$ python3 -q
>>> import numpy as np
>>> np.set_printoptions(suppress=True, linewidth=160)
>>> def tidy(a):
...     return np.round(a, 2) + 0
... 
>>> J = np.load("a.npy")
>>> print(J)
[[ 0 -2  0]
 [ 2  0 -2]
 [ 0  2  0]]
>>> # rows and columns are dependent
>>> rank = np.linalg.matrix_rank(J)
>>> print(rank)
2
>>> null = np.linalg.svd(J)[2][rank:].T
>>> print(null[:, 0] / null[np.abs(null[:, 0]).round(6).argmax(), 0])
[ 1. -0.  1.]
>>> print(tidy(null @ null.T))
[[0.5 0.  0.5]
 [0.  0.  0. ]
 [0.5 0.  0.5]]
>>> print([int(np.linalg.matrix_rank(J[:, :j + 1])) for j in range(3)])
[1, 2, 2]
>>> print(null.shape)
(3, 1)
>>> A2 = J / np.sqrt((J ** 2).mean(axis=1, keepdims=True))
>>> print(tidy(J - J.mean(axis=1, keepdims=True)))
[[ 0.67 -1.33  0.67]
 [ 2.    0.   -2.  ]
 [-0.67  1.33 -0.67]]
>>> print(np.linalg.matrix_rank(J - J.mean(axis=1, keepdims=True)))
2
>>> print([round(float(x), 2) for x in np.linalg.svd(J, compute_uv=False)[:3]])
[2.83, 2.83, 0.0]
>>> print(tidy(np.linalg.norm(J, 2) / np.linalg.norm(J)))
0.71
>>> print(np.argsort(-np.linalg.norm(J, axis=0).round(6), kind="stable")[:3])
[1 0 2]
>>> M = np.loadtxt("block5.csv", delimiter=",")
>>> print(M)
[[ 0.67  0.31  1.    1.79]
 [ 5.09  5.1   2.29 -0.23]
 [-1.94 -1.54 -0.92  3.49]
 [ 3.42  2.11  1.9   0.14]
 [ 3.58  2.91  0.2   3.76]
 [ 2.57  1.48  2.52  1.62]
 [-1.48 -0.42 -0.57  0.32]
 [-8.34 -6.01 -3.22 -3.52]
 [ 1.65  1.68  0.91 -0.12]
 [-0.04  1.81 -1.4   0.72]
 [-0.33 -0.89  1.87  3.18]
 [-0.98 -1.36 -0.72 -3.07]
 [-1.21 -0.54 -1.59 -2.63]
 [ 0.38 -1.08  1.28  3.75]
 [ 0.93  0.81 -0.45 -0.1 ]
 [ 2.23  4.31 -2.85 -5.5 ]
 [-1.62  0.44 -1.28 -1.11]
 [ 4.58  3.9   0.94 -0.11]]
>>> Xs = M - M.mean(axis=0)
>>> evecs = np.linalg.svd(Xs)[2][:3]
>>> A2 = Xs - Xs @ evecs.T @ evecs
>>> print(np.linalg.norm(A2, axis=1).round(6).argmax())
1
>>> print(tidy(np.diag(evecs.T @ evecs)))
[0.57 0.61 0.82 1.  ]
>>> print(tidy(np.linalg.norm(M, 2)))
17.53
>>> print(tidy(np.linalg.norm(M) ** 2 / np.linalg.norm(M, 2) ** 2))
1.5
>>> print(tidy(M[13] @ M[17]))
-1.68
>>> K = np.load("arr.npy")
>>> print(K)
[[  2.64   4.52 -10.64  -3.6   -1.09   0.7 ]
 [  3.07   4.01  -5.2   -1.54  -3.19   7.34]
 [ -0.66   2.14  -1.48   0.23   1.8    7.24]
 [  0.64   2.29  -5.71  -1.59   0.78   3.03]
 [  1.92  -0.87  -5.46  -2.04  -2.61   2.26]
 [  3.95   5.45 -10.5   -3.27  -3.05   8.11]
 [  0.01   1.87  -5.08  -0.8    1.41   8.42]
 [  1.32   3.13  -6.88  -1.7   -0.14   8.3 ]
 [  1.79   4.76 -10.38  -2.83   0.19   8.32]
 [  0.05   0.65  -2.22  -0.52   0.37   2.97]
 [  1.46   2.98  -3.55  -1.28  -1.02  -0.49]
 [  2.89   2.15  -3.48  -1.12  -3.78   7.93]
 [  0.46   7.2  -10.11  -2.41   2.85   6.86]
 [  2.35  -0.57  -2.39  -1.05  -3.51   3.92]]
>>> gram = K.T @ K
>>> print(tidy(np.linalg.eigvalsh(gram)[::-1]))
[1291.21  124.11   89.66   18.91    0.05    0.02]
>>> print((K @ K.T).shape)
(14, 14)
>>> print(np.allclose(gram, gram.T))
True
>>> print(np.linalg.matrix_rank(gram))
6
>>> Uu, sv, Vh = np.linalg.svd(K)
>>> print(tidy(sv))
[35.93 11.14  9.47  4.35  0.22  0.14]
>>> print(np.argmax(sv[:-1] / (sv[1:] + 1e-6)) + 1)
4
>>> A2 = Uu[:, :4] @ np.diag(sv[:4]) @ Vh[:4]
>>> print(tidy(np.linalg.norm(K - A2) / np.linalg.norm(K)))
0.01
>>> print(np.linalg.matrix_rank(A2))
4
>>> print(tidy(np.abs(K - A2).max()))
0.1
>>> C = K[[2, 6]].astype(float)
>>> for _ in range(3):
...     labels = np.linalg.norm(K[:, None] - C, axis=-1).argmin(axis=1)
...     C = np.array([K[labels == j].mean(axis=0) for j in range(2)])
... 
>>> print(labels)
[1 1 0 0 0 1 1 1 1 0 0 1 1 0]
>>> print(tidy(C))
[[ 0.96  1.1  -3.47 -1.04 -0.7   3.16]
 [ 2.02  4.14 -7.78 -2.16 -0.85  7.  ]]
>>> print(np.abs(C[1] - C[0]).argmax())
2
>>> print(tidy(C[1] - C[0]))
[ 1.06  3.03 -4.32 -1.12 -0.15  3.84]
>>> rng = np.random.default_rng(86)
>>> A2 = C + rng.integers(-2, 3, (2, 1)) @ rng.integers(-2, 3, (1, 6))
>>> print(tidy(A2))
[[-3.04 -2.9  -7.47  0.96 -4.7   1.15]
 [ 0.02  2.14 -9.78 -1.16 -2.85  6.  ]]
>>> print(tidy(A2 - C))
[[-4. -4. -4.  2. -4. -2.]
 [-2. -2. -2.  1. -2. -1.]]
>>> print(np.linalg.matrix_rank(A2 - C, tol=1e-8))
1
>>> print(np.abs(A2 - C).sum(axis=1))
[20. 10.]
>>> labels = rng.integers(0, 2, 9)
>>> feats = np.array([[-3, -2, 2, -1, -2, 2, 3, 0, 3],
...     [3, 1, -2, 3, -3, 3, 1, -2, -1],
...     [-1, -1, 3, 0, 1, -3, 0, -3, 2],
...     [2, -3, -3, 3, 2, -3, 0, 0, -1],
...     [-2, -1, -2, -1, -1, 3, -3, 1, 1],
...     [3, 2, -3, -1, 0, 2, 2, 1, 1],
...     [-3, -3, -3, 2, 1, 0, -2, 0, 1],
...     [-2, -3, 1, 0, -1, -1, 3, -1, 1],
...     [-2, -1, 3, 3, 0, 0, -3, 3, -2]]) * (labels[:, None] == labels)
>>> print(feats)
[[-3 -2  0  0 -2  0  3  0  0]
 [ 3  1  0  0 -3  0  1 -2  0]
 [ 0  0  3  0  0 -3  0  0  2]
 [ 0  0 -3  3  0 -3  0  0 -1]
 [-2 -1  0  0 -1  0 -3  1  0]
 [ 0  0 -3 -1  0  2  0  0  1]
 [-3 -3  0  0  1  0 -2  0  0]
 [-2 -3  0  0 -1  0  3 -1  0]
 [ 0  0  3  3  0  0  0  0 -2]]
>>> # 2 blocks once reordered
>>> A2 = feats + rng.integers(-2, 3, (9, 8)) @ rng.integers(-2, 3, (8, 9))
>>> print(A2)
[[  5 -15  -2 -13   1   3  -1  -4   7]
 [  2   2   0   1  -2  -2   0  -2  -3]
 [  0  -8  12   2 -10  -5   4   6   7]
 [-14   5   5   3   0   3 -10  -7  -4]
 [ -4   1  10  -7   0   1 -10  -9  -1]
 [  5  -3  -2   2  -3   1  -8  -7   3]
 [ -2  -1   6  10   0  -1  -5  -6  -6]
 [  1   9  -9 -10   3   6  11  -2  -7]
 [ -1   8   7  13   1  -4   0  -3  -8]]
>>> print(A2 - feats)
[[  8 -13  -2 -13   3   3  -4  -4   7]
 [ -1   1   0   1   1  -2  -1   0  -3]
 [  0  -8   9   2 -10  -2   4   6   5]
 [-14   5   8   0   0   6 -10  -7  -3]
 [ -2   2  10  -7   1   1  -7 -10  -1]
 [  5  -3   1   3  -3  -1  -8  -7   2]
 [  1   2   6  10  -1  -1  -3  -6  -6]
 [  3  12  -9 -10   4   6   8  -1  -7]
 [ -1   8   4  10   1  -4   0  -3  -6]]
>>> print(tidy(np.linalg.svd(A2 - feats, compute_uv=False)))
[30.74 27.66 25.08 16.04 10.79  6.3   4.6   2.43  0.  ]
>>> print(np.abs(A2 - feats).sum(axis=1))
[57 10 46 53 41 33 36 60 37]
